% ipython --no-banner

In [1]: import numpy as np

In [2]: np.set_printoptions(precision=2, suppress=True, linewidth=160, floatmode="fixed")

In [3]: E = np.load("block8.npy")

In [4]: E
Out[4]: 
array([[ 0,  2],
       [-2,  0]])

In [5]: x0 = np.array([-1, 1])

In [6]: rhs = E @ x0

In [7]: rhs
Out[7]: array([2, 2])

In [8]: np.linalg.solve(E, E[:, 1])
Out[8]: array([-0.00,  1.00])

In [9]: blk = np.stack([E, -1 * E, E[::-1]])

In [10]: np.linalg.matrix_rank(blk)
Out[10]: array([2, 2, 2])

In [11]: np.einsum("bij,cij->bc", blk, blk)
Out[11]: 
array([[ 8, -8,  0],
       [-8,  8,  0],
       [ 0,  0,  8]])

In [12]: np.linalg.norm(blk, axis=(1, 2))
Out[12]: array([2.83, 2.83, 2.83])

In [13]: np.linalg.det(blk)
Out[13]: array([ 4.00,  4.00, -4.00])

In [14]: feats = np.load("case13.npy")

In [15]: feats
Out[15]: 
array([[ 0,  1,  3],
       [ 0,  0, -3],
       [ 0,  0,  0]])

In [16]: # rank 2

In [17]: np.poly(feats)
Out[17]: array([1.00, 0.00, 0.00, 0.00])

In [18]: np.linalg.eigvals(feats)
Out[18]: array([0.00, 0.00, 0.00])

In [19]: np.round(np.linalg.norm(feats), 2)
Out[19]: np.float64(4.36)

In [20]: np.count_nonzero(feats)
Out[20]: np.int64(3)

In [21]: np.diff(feats, axis=0)
Out[21]: 
array([[ 0, -1, -6],
       [ 0,  0,  3]])

In [22]: feats - feats[0]
Out[22]: 
array([[ 0,  0,  0],
       [ 0, -1, -6],
       [ 0, -1, -3]])

In [23]: np.unravel_index(np.abs(feats).argmax(), feats.shape)
Out[23]: (np.int64(0), np.int64(2))

In [24]: feats.shape
Out[24]: (3, 3)

In [25]: feats.sum(axis=0)
Out[25]: array([0, 1, 0])

In [26]: np.abs(feats).max()
Out[26]: np.int64(3)

In [27]: np.linalg.svd(feats, compute_uv=False)
Out[27]: array([4.30, 0.70, 0.00])

In [28]: Uu, sigma, vt = np.linalg.svd(feats)

In [29]: V = vt[:(sigma > 1e-8).sum()]

In [30]: rng = np.random.default_rng(567)

In [31]: x0 = feats[1] + 5 * feats[2] + rng.integers(2) * np.eye(3)[1]

In [32]: x0
Out[32]: array([ 0.00,  0.00, -3.00])

In [33]: np.linalg.matrix_rank(np.vstack([feats, x0]))
Out[33]: np.int64(2)

In [34]: round(np.linalg.norm(x0 - V.T @ V @ x0), 2)
Out[34]: np.float64(0.0)

In [35]: np.allclose(feats[:-1].T @ np.linalg.lstsq(feats[:-1].T, feats[-1])[0], feats[-1])
Out[35]: True

In [36]: np.linalg.lstsq(feats[:-1].T, feats[-1])[2]
Out[36]: np.int32(2)

In [37]: np.abs(np.diag(np.linalg.qr(feats)[1])) > 1e-9
Out[37]: array([False, False, False])

In [38]: round(np.trace(np.linalg.pinv(feats) @ feats), 2)
Out[38]: np.float64(2.0)

In [39]: np.round(feats @ np.linalg.pinv(feats) @ feats, 2) + 0
Out[39]: 
array([[ 0.00,  1.00,  3.00],
       [ 0.00,  0.00, -3.00],
       [ 0.00,  0.00,  0.00]])

In [40]: A = np.load("run19.npy")

In [41]: A
Out[41]: 
array([[-1.95,  0.42, -1.78, -2.55],
       [ 2.47, -0.68,  2.47,  0.21],
       [-2.15,  1.40, -0.56, -1.36],
       [ 1.42, -0.97,  3.93, -2.56],
       [ 2.23,  0.24,  4.69, -0.02],
       [-1.09, -0.26, -2.22,  0.23],
       [-1.18,  1.80, -5.00,  0.12],
       [-3.05, -0.02, -3.92, -1.60],
       [-1.70, -0.51, -0.55,  0.46],
       [ 0.90,  0.52, -2.05,  0.78],
       [ 0.37, -1.08, -3.36, -1.28],
       [ 0.69, -1.17,  0.16,  1.40],
       [-2.97,  0.05, -3.37, -3.61],
       [-1.61,  0.76, -1.31,  1.67],
       [-0.12,  0.61,  0.90,  1.13],
       [-4.18,  1.52, -5.27,  0.15],
       [-4.50, -0.17, -0.81, -2.43],
       [ 0.49, -1.14,  3.97, -0.23],
       [ 3.65,  0.11, -0.03, -0.93],
       [-0.91, -0.65, -1.41,  1.51],
       [ 2.06,  0.53, -8.00, -0.66],
       [-1.86,  0.07, -2.92,  0.02],
       [ 0.34,  0.29, -1.84,  0.38],
       [ 1.33,  2.32, -4.12,  0.85],
       [ 3.12,  1.46,  4.73,  0.25],
       [ 0.41,  1.26, -4.84,  0.66],
       [-0.03,  0.35, -2.52, -2.99],
       [-1.05,  1.33, -2.81,  3.04]])

In [42]: q, V = np.linalg.qr(A[:, :3])[0], np.linalg.qr(A[:, 3:])[0]

In [43]: sigma = np.linalg.svd(q.T @ V, compute_uv=False)

In [44]: sigma
Out[44]: array([0.31])

In [45]: np.sort(np.linalg.eigvals(feats))
Out[45]: array([0.00, 0.00, 0.00])

In [46]: [int(np.linalg.matrix_rank(np.linalg.matrix_power(feats, p))) for p in range(1, 4)]
Out[46]: [2, 1, 0]

In [47]: np.linalg.matrix_power(feats - np.diag(np.diag(feats)), 3)
Out[47]: 
array([[0, 0, 0],
       [0, 0, 0],
       [0, 0, 0]])

In [48]: np.prod(np.diag(feats)), np.round(np.linalg.det(feats), 2)
Out[48]: (np.int64(0), np.float64(0.0))

In [49]: lab = A[:, 2] > np.median(A[:, 2])

In [50]: u = A[lab].mean(axis=0) - A[~lab].mean(axis=0)

In [51]: round((((A - A.mean(axis=0)) @ u > 0) == lab).mean(), 2)
Out[51]: np.float64(0.86)

In [52]: ((A - A.mean(axis=0)) @ u > 0).astype(int)
Out[52]: array([0, 1, 1, 1, 1, 0, 0, 0, 1, 0, 0, 1, 0, 0, 1, 0, 0, 1, 1, 0, 0, 0, 0, 0, 1, 0, 0, 0])

In [53]: Xc = A - A.mean(axis=0)

In [54]: V = np.linalg.svd(Xc)[2][:1]

In [55]: Y = Xc - Xc @ V.T @ V

In [56]: (Xc @ V.T).std(axis=0)
Out[56]: array([3.29])

In [57]: np.linalg.norm(Y, axis=1).round(6).argmax()
Out[57]: np.int64(20)

In [58]: J = np.load("test5.npy")

In [59]: J
Out[59]: 
array([[ 0.99,  0.01,  3.02,  2.02],
       [ 0.98, -0.04,  3.01,  1.97],
       [ 1.00, -0.01,  3.01,  1.97],
       [ 1.00,  0.02,  2.99,  2.01],
       [ 0.98,  0.03,  2.98,  1.99],
       [ 1.01,  0.03,  2.98,  2.02],
       [ 1.00, -0.01,  2.99,  2.00],
       [ 1.03,  0.00,  2.98,  1.98],
       [ 0.98,  0.02,  2.99,  1.98],
       [ 1.00, -0.02,  3.01,  2.02],
       [ 1.00,  0.01,  2.98,  1.99],
       [ 0.99,  0.00,  2.98,  1.99],
       [ 1.00, -0.02,  3.03,  1.99],
       [ 0.99,  0.01,  0.03,  3.01],
       [ 1.01,  0.01,  0.01,  2.99],
       [ 0.98,  0.00, -0.04,  3.01],
       [ 1.01,  0.01,  0.00,  2.99],
       [ 0.96,  0.00,  0.01,  3.00],
       [ 1.00,  0.01,  0.02,  3.02],
       [ 1.00, -0.01,  0.04,  3.01],
       [ 0.98, -0.01, -0.02,  2.97],
       [ 1.01,  0.00, -0.04,  2.97],
       [ 1.04,  0.02, -0.01,  2.99],
       [ 0.99,  0.01,  0.00,  2.99],
       [ 0.96,  0.00,  0.02,  2.97],
       [ 1.03, -0.03,  0.00,  2.98]])

In [60]: Uu, sigma, vt = np.linalg.svd(J)

In [61]: sigma
Out[61]: array([15.80,  7.82,  0.10,  0.09])

In [62]: Y = Uu[:, :2] @ np.diag(sigma[:2]) @ vt[:2]

In [63]: np.linalg.matrix_rank(J, rtol=0.05)
Out[63]: np.int64(2)

In [64]: np.linalg.matrix_rank(Y)
Out[64]: np.int64(2)

In [65]: round(float(np.abs(J - Y).max()), 2)
Out[65]: 0.04

In [66]: round(float(np.linalg.norm(J - Y) / np.linalg.norm(J)), 2)
Out[66]: 0.01

In [67]: round(np.linalg.norm(J - Y, 2), 2), np.round(sigma[2], 2)
Out[67]: (np.float64(0.1), np.float64(0.1))

In [68]: Xc = J - J.mean(axis=0)

In [69]: Uu, sigma, vt = np.linalg.svd(Xc, full_matrices=False)

In [70]: np.round(sigma ** 2 / (sigma ** 2).sum(), 2) + 0
Out[70]: array([1.00, 0.00, 0.00, 0.00])

In [71]: np.round(Xc.mean(axis=0), 2) + 0
Out[71]: array([0.00, 0.00, 0.00, 0.00])

In [72]: Y = np.c_[J[:, :2] @ np.array([[-2, 0], [-2, -1]]), np.array([-5, -3, -3, -2, -9, -8, 8, 0, 6, -4, 6, -1, 9, 9, -5, -9, -3, -5, -5, 7, -9, -7, 0, 8, 4, 3])]

In [73]: Y
Out[73]: 
array([[-2.00, -0.01, -5.00],
       [-1.88,  0.04, -3.00],
       [-1.98,  0.01, -3.00],
       [-2.04, -0.02, -2.00],
       [-2.02, -0.03, -9.00],
       [-2.08, -0.03, -8.00],
       [-1.98,  0.01,  8.00],
       [-2.06,  0.00,  0.00],
       [-2.00, -0.02,  6.00],
       [-1.96,  0.02, -4.00],
       [-2.02, -0.01,  6.00],
       [-1.98,  0.00, -1.00],
       [-1.96,  0.02,  9.00],
       [-2.00, -0.01,  9.00],
       [-2.04, -0.01, -5.00],
       [-1.96,  0.00, -9.00],
       [-2.04, -0.01, -3.00],
       [-1.92,  0.00, -5.00],
       [-2.02, -0.01, -5.00],
       [-1.98,  0.01,  7.00],
       [-1.94,  0.01, -9.00],
       [-2.02,  0.00, -7.00],
       [-2.12, -0.02,  0.00],
       [-2.00, -0.01,  8.00],
       [-1.92,  0.00,  4.00],
       [-2.00,  0.03,  3.00]])

In [74]: np.round(np.linalg.lstsq(J, Y[:, 0])[0], 2) + 0
Out[74]: array([-2.00, -2.00,  0.00,  0.00])

In [75]: np.round(np.linalg.norm(Y - J @ np.linalg.lstsq(J, Y)[0], axis=0), 2) + 0
Out[75]: array([ 0.00,  0.00, 29.95])

In [76]: np.linalg.norm(np.linalg.qr(J)[0].T @ Y, axis=0) ** 2 / ((Y ** 2).sum(axis=0) + 1e-12)
Out[76]: array([1.00, 1.00, 0.05])

In [77]: M = np.loadtxt("w.csv", delimiter=",")

In [78]: M
Out[78]: 
array([[-3.00,  7.00,  0.00],
       [-6.00, -8.00,  0.00],
       [ 0.00,  0.00,  4.00]])

In [79]: np.flatnonzero(np.linalg.matrix_power((M != 0) + (M.T != 0) + np.eye(3), 3)[2])
Out[79]: array([2])

In [80]: (M != 0).astype(int)
Out[80]: 
array([[1, 1, 0],
       [1, 1, 0],
       [0, 0, 1]])

In [81]: q, V = np.linalg.qr(M[:, :1])[0], np.linalg.qr(M[:, 1:])[0]

In [82]: sigma = np.linalg.svd(q.T @ V, compute_uv=False)

In [83]: sigma
Out[83]: array([0.38])
